>>> import numpy as np
>>> np.set_printoptions(precision=1, suppress=True, linewidth=140)
>>> m1 = np.cumsum(np.array([[2, 2, 0],
...     [1, 1, 2],
...     [0, 1, 1],
...     [0, 2, 0],
...     [1, 2, 2],
...     [2, 0, 2],
...     [2, 1, 2],
...     [1, 1, 0],
...     [0, 1, 1],
...     [1, 0, 2],
...     [1, 2, 1],
...     [2, 2, 2],
...     [2, 2, 0],
...     [2, 2, 0],
...     [0, 2, 1],
...     [1, 2, 0],
...     [2, 1, 0],
...     [1, 2, 2],
...     [1, 2, 2],
...     [2, 2, 2]]), axis=0)
>>> m1
array([[ 2,  2,  0],
       [ 3,  3,  2],
       [ 3,  4,  3],
       [ 3,  6,  3],
       [ 4,  8,  5],
       [ 6,  8,  7],
       [ 8,  9,  9],
       [ 9, 10,  9],
       [ 9, 11, 10],
       [10, 11, 12],
       [11, 13, 13],
       [13, 15, 15],
       [15, 17, 15],
       [17, 19, 15],
       [17, 21, 16],
       [18, 23, 16],
       [20, 24, 16],
       [21, 26, 18],
       [22, 28, 20],
       [24, 30, 22]])
>>> cen = m1 - m1.mean(axis=0)
>>> left, s, VT = np.linalg.svd(cen, full_matrices=False)
>>> np.round(s ** 2 / (s ** 2).sum(), 1) + 0
array([1., 0., 0.])
>>> s
array([55.7,  6.5,  2.9])
>>> np.searchsorted(np.cumsum(s ** 2) / (s ** 2).sum(), 0.9) + 1
np.int64(1)
>>> np.abs(VT[-1])
array([0.8, 0.5, 0.3])
>>> (np.sign(left[:, 0]) == np.sign(left[0, 0])).astype(int)
array([1, 1, 1, 1, 1, 1, 1, 1, 1, 1, 1, 0, 0, 0, 0, 0, 0, 0, 0, 0])
>>> np.round(cen.mean(axis=0), 1) + 0
array([0., 0., 0.])
>>> [round(float(x), 1) for x in np.linalg.svd(m1, compute_uv=False)[:3]]
[112.1, 6.7, 3.0]
>>> round(float(np.linalg.norm(m1, 2) / np.linalg.norm(m1)), 1)
1.0
>>> np.linalg.cond(m1) > 100
np.False_
>>> x0 = np.array([-2, -3, 0])
>>> y = m1 @ x0
>>> np.round(np.linalg.solve(m1.T @ m1, m1.T @ y), 1) + 0
array([-2., -3.,  0.])
>>> y
array([ -10,  -15,  -18,  -24,  -32,  -36,  -43,  -48,  -51,  -53,  -61,  -71,  -81,  -91,  -97, -105, -112, -120, -128, -138])
>>> rng = np.random.default_rng(265)
>>> y = y + 0.1 * rng.normal(size=20)
>>> y
array([ -10. ,  -14.9,  -18. ,  -24.1,  -31.9,  -35.9,  -42.9,  -47.9,  -51. ,  -53.1,  -61.1,  -71. ,  -81. ,  -90.9,  -96.8, -105. ,
       -112. , -119.9, -127.8, -138. ])
>>> c, *_ = np.linalg.lstsq(m1, y)
>>> [round(float(np.linalg.norm(np.linalg.solve(m1.T @ m1 + lam * np.eye(3), m1.T @ y))), 2) for lam in (0, 1, 10, 100)]
[3.6, 3.58, 3.43, 3.11]
>>> np.round(m1.T @ (y - m1 @ c), 1) + 0
array([0., 0., 0.])
>>> arr = np.load("out13.npy")
>>> arr
array([[ 1, -2,  4],
       [ 1, -1,  1],
       [ 1,  0,  0]])
>>> O, R = np.linalg.qr(arr)
>>> np.allclose(R.T @ R, arr.T @ arr)
True
>>> round(abs(R[0, 0]), 1), round(np.linalg.norm(arr[:, 0]), 1)
(np.float64(1.7), np.float64(1.7))
>>> np.round(O.T @ O, 1) + 0
array([[1., 0., 0.],
       [0., 1., 0.],
       [0., 0., 1.]])
>>> np.abs(np.diag(R))
array([1.7, 1.4, 0.8])
>>> O.shape, R.shape
((3, 3), (3, 3))
>>> np.trace(O @ O.T)
np.float64(3.0)
>>> out = np.array([[-2, 5], [-2, -5], [5, -4]])
>>> np.einsum("ij->j", arr)
array([ 3, -3,  5])
>>> out.T @ arr.T
array([[22,  5, -2],
       [-1,  6,  5]])
>>> O = arr.astype(float).copy()
>>> for j in range(3):
...     O[:, j] -= O[:, :j] @ (O[:, :j].T @ O[:, j])
...     O[:, j] /= np.linalg.norm(O[:, j])
... 
>>> np.round(O.T @ O, 1) + 0
array([[1., 0., 0.],
       [0., 1., 0.],
       [0., 0., 1.]])
>>> F = np.loadtxt("x.csv", delimiter=",")
>>> F
array([[  0.,  -1.,  -1.],
       [ -2.,  -1.,   2.],
       [-10.,  -6.,   9.]])
>>> np.round(np.linalg.norm(F, "nuc"), 1)
np.float64(16.5)
>>> round(float(np.linalg.norm(F, 2)), 1)
15.0
>>> np.linalg.norm(F, axis=1).argmax()
np.int64(2)
>>> F[2] @ F[1]
np.float64(44.0)
>>> round(np.linalg.norm(F[2], 1), 1), round(float(np.linalg.norm(F[2], np.inf)), 1)
(np.float64(25.0), 10.0)
>>> E = np.loadtxt("arr.csv", delimiter=",")
>>> E
array([[0.3, 0. , 0.3, 0.3],
       [0. , 0.5, 0.5, 0. ],
       [0. , 0. , 1. , 0. ],
       [0. , 0. , 0.5, 0.5]])
>>> z = rng.permutation(4)
>>> out = E[:, z] * rng.choice([-1, 1], 4)
>>> out
array([[-0. , -0.3, -0.3,  0.3],
       [-0.5, -0.5, -0. ,  0. ],
       [-0. , -1. , -0. ,  0. ],
       [-0. , -0.5, -0. ,  0.5]])
>>> left, _, VT = np.linalg.svd(E.T @ out)
>>> z
array([1, 2, 0, 3])
>>> np.round(left @ VT, 1) + 0
array([[ 0.,  0., -1.,  0.],
       [-1.,  0.,  0.,  0.],
       [ 0., -1.,  0.,  0.],
       [ 0.,  0.,  0.,  1.]])
>>> np.round(np.linalg.lstsq(E, out)[0], 1) + 0
array([[ 0.,  0., -1.,  0.],
       [-1.,  0.,  0.,  0.],
       [ 0., -1.,  0.,  0.],
       [ 0.,  0.,  0.,  1.]])
>>> x0 = np.array([0, 3, 0])
>>> h = np.maximum(arr @ x0, 0)
>>> np.tanh(arr @ x0)
array([-1., -1.,  0.])
>>> arr.T @ h
array([0, 0, 0])
>>> E[2] @ E[1]
np.float64(0.5)
>>> np.linalg.norm(E, axis=0)
array([0.3, 0.5, 1.3, 0.6])
>>> np.linalg.norm(E, axis=1).argmax()
np.int64(2)
>>> np.linalg.norm(E, axis=1)
array([0.6, 0.7, 1. , 0.7])
>>> round(float(np.linalg.norm(E[2], 1)), 1), round(float(np.linalg.norm(E[2], np.inf)), 1)
(1.0, 1.0)
>>> out = E / np.linalg.norm(E, axis=1, keepdims=True)
>>> C2 = out @ out.T
>>> C2[1]
array([0.4, 1. , 0.7, 0.5])
>>> np.argwhere(np.triu(np.abs(C2) > 0.95, 1))
array([], shape=(0, 2), dtype=int64)
>>> C2
array([[1. , 0.4, 0.6, 0.8],
       [0.4, 1. , 0.7, 0.5],
       [0.6, 0.7, 1. , 0.7],
       [0.8, 0.5, 0.7, 1. ]])
>>> (C2 - 2 * np.eye(4)).round(6).argmax(axis=1)
array([3, 2, 1, 0])
>>> (np.abs(C2) > 0.9).astype(int)
array([[1, 0, 0, 0],
       [0, 1, 0, 0],
       [0, 0, 1, 0],
       [0, 0, 0, 1]])
>>> W0 = np.loadtxt("block15.csv", delimiter=",")
>>> W0
array([[-1., -1.,  2., -2.],
       [ 0., -2., -1.,  3.],
       [ 0.,  0., -2.,  2.],
       [ 0.,  0.,  0., -1.]])
>>> hat = np.triu(np.array([[6, 8, 7, 9], [8, 0, 0, 9], [7, 8, 8, 3], [2, 6, 5, 5]]), 1) + np.eye(4)
>>> out = hat @ W0 @ np.linalg.inv(hat)
>>> np.trace(out), np.trace(W0)
(np.float64(-6.0), np.float64(-6.0))
>>> np.poly(out)
array([ 1.,  6., 13., 12.,  4.])
>>> np.linalg.matrix_power(W0 - np.diag(np.diag(W0)), 4)
array([[0., 0., 0., 0.],
       [0., 0., 0., 0.],
       [0., 0., 0., 0.],
       [0., 0., 0., 0.]])
>>> [int(np.linalg.matrix_rank(np.linalg.matrix_power(W0, p))) for p in range(1, 5)]
[4, 4, 4, 4]
>>> np.prod(np.diag(W0)), round(float(np.linalg.det(W0)), 1)
(np.float64(4.0), 4.0)
>>> f = np.array([1, -9, -9, -2])
>>> out = W0 + np.outer(f, np.eye(4)[2])
>>> out
array([[ -1.,  -1.,   3.,  -2.],
       [  0.,  -2., -10.,   3.],
       [  0.,   0., -11.,   2.],
       [  0.,   0.,  -2.,  -1.]])
>>> np.linalg.matrix_rank(out - W0)
np.int64(1)
>>> np.round(np.linalg.det(out) / np.linalg.det(W0), 1), round(float(1 + np.linalg.solve(W0, f)[2]), 1)
(np.float64(7.5), 7.5)
